% ipython --no-banner

In [1]: import numpy as np

In [2]: from numpy import linalg as LA

In [3]: np.set_printoptions(suppress=True, linewidth=140)

In [4]: rnd = lambda a: np.round(a, 1) + 0

In [5]: A = np.load("layer15.npy")

In [6]: A
Out[6]: 
array([[ -2. ,   1.1,   0.2, -20. ],
       [ -0.6,   2.3,   0.1,  18. ],
       [  1. ,  -0.4,   0.3,  15. ],
       [ -1.3,   0.4,   0.5,   7. ]])

In [7]: x0 = np.array([3, -2, -3, -3])

In [8]: target = A @ x0

In [9]: coef, lr = np.zeros(4), 1 / LA.norm(A, 2) ** 2

In [10]: for i in range(3):
    ...:     coef -= lr * A.T @ (A @ coef - target)
    ...:     if i % 1 == 0: print(i, round(LA.norm(A @ coef - target), 1))
    ...: 
0 12.9
1 12.7
2 12.6

In [11]: rnd(LA.cond(A))
Out[11]: np.float64(117.6)

In [12]: rnd(coef)
Out[12]: array([ 0. , -0.1,  0. , -2.9])

In [13]: vals, V = LA.eig(A)

In [14]: rnd(np.sort(LA.eigvals(LA.inv(A))))
Out[14]: array([-0.2,  0.1,  0.5,  3.5])

In [15]: rnd(np.prod(vals))
Out[15]: np.float64(-32.6)

In [16]: rnd(vals)
Out[16]: array([10.4, -5.2,  0.3,  2.1])

In [17]: F = np.maximum(np.array([[-3],
    ...:     [-3],
    ...:     [2],
    ...:     [-3],
    ...:     [1],
    ...:     [-1],
    ...:     [2],
    ...:     [-1],
    ...:     [-1],
    ...:     [-1],
    ...:     [-2],
    ...:     [0],
    ...:     [1],
    ...:     [1],
    ...:     [2],
    ...:     [1],
    ...:     [-1],
    ...:     [-2],
    ...:     [3],
    ...:     [3],
    ...:     [1]]) @ np.array([[2, -2, -1, -2, 2, 2]]) + np.array([3, -3, 2, 3, -2, -2]), 0)

In [18]: F
Out[18]: 
array([[0, 3, 5, 9, 0, 0],
       [0, 3, 5, 9, 0, 0],
       [7, 0, 0, 0, 2, 2],
       [0, 3, 5, 9, 0, 0],
       [5, 0, 1, 1, 0, 0],
       [1, 0, 3, 5, 0, 0],
       [7, 0, 0, 0, 2, 2],
       [1, 0, 3, 5, 0, 0],
       [1, 0, 3, 5, 0, 0],
       [1, 0, 3, 5, 0, 0],
       [0, 1, 4, 7, 0, 0],
       [3, 0, 2, 3, 0, 0],
       [5, 0, 1, 1, 0, 0],
       [5, 0, 1, 1, 0, 0],
       [7, 0, 0, 0, 2, 2],
       [5, 0, 1, 1, 0, 0],
       [1, 0, 3, 5, 0, 0],
       [0, 1, 4, 7, 0, 0],
       [9, 0, 0, 0, 4, 4],
       [9, 0, 0, 0, 4, 4],
       [5, 0, 1, 1, 0, 0]])

In [19]: left, s, Vt = LA.svd(F)

In [20]: V = Vt[:(s > 1e-8).sum()]

In [21]: rng = np.random.default_rng(6255)

In [22]: x0 = F[4] + -1 * F[8] + rng.integers(2) * np.eye(6)[1]

In [23]: print(x0)
[ 4.  0. -2. -4.  0.  0.]

In [24]: LA.matrix_rank(np.vstack([F, x0]))
Out[24]: np.int64(5)

In [25]: rnd(V.T @ V)
Out[25]: 
array([[1. , 0. , 0. , 0. , 0. , 0. ],
       [0. , 1. , 0. , 0. , 0. , 0. ],
       [0. , 0. , 1. , 0. , 0. , 0. ],
       [0. , 0. , 0. , 1. , 0. , 0. ],
       [0. , 0. , 0. , 0. , 0.5, 0.5],
       [0. , 0. , 0. , 0. , 0.5, 0.5]])
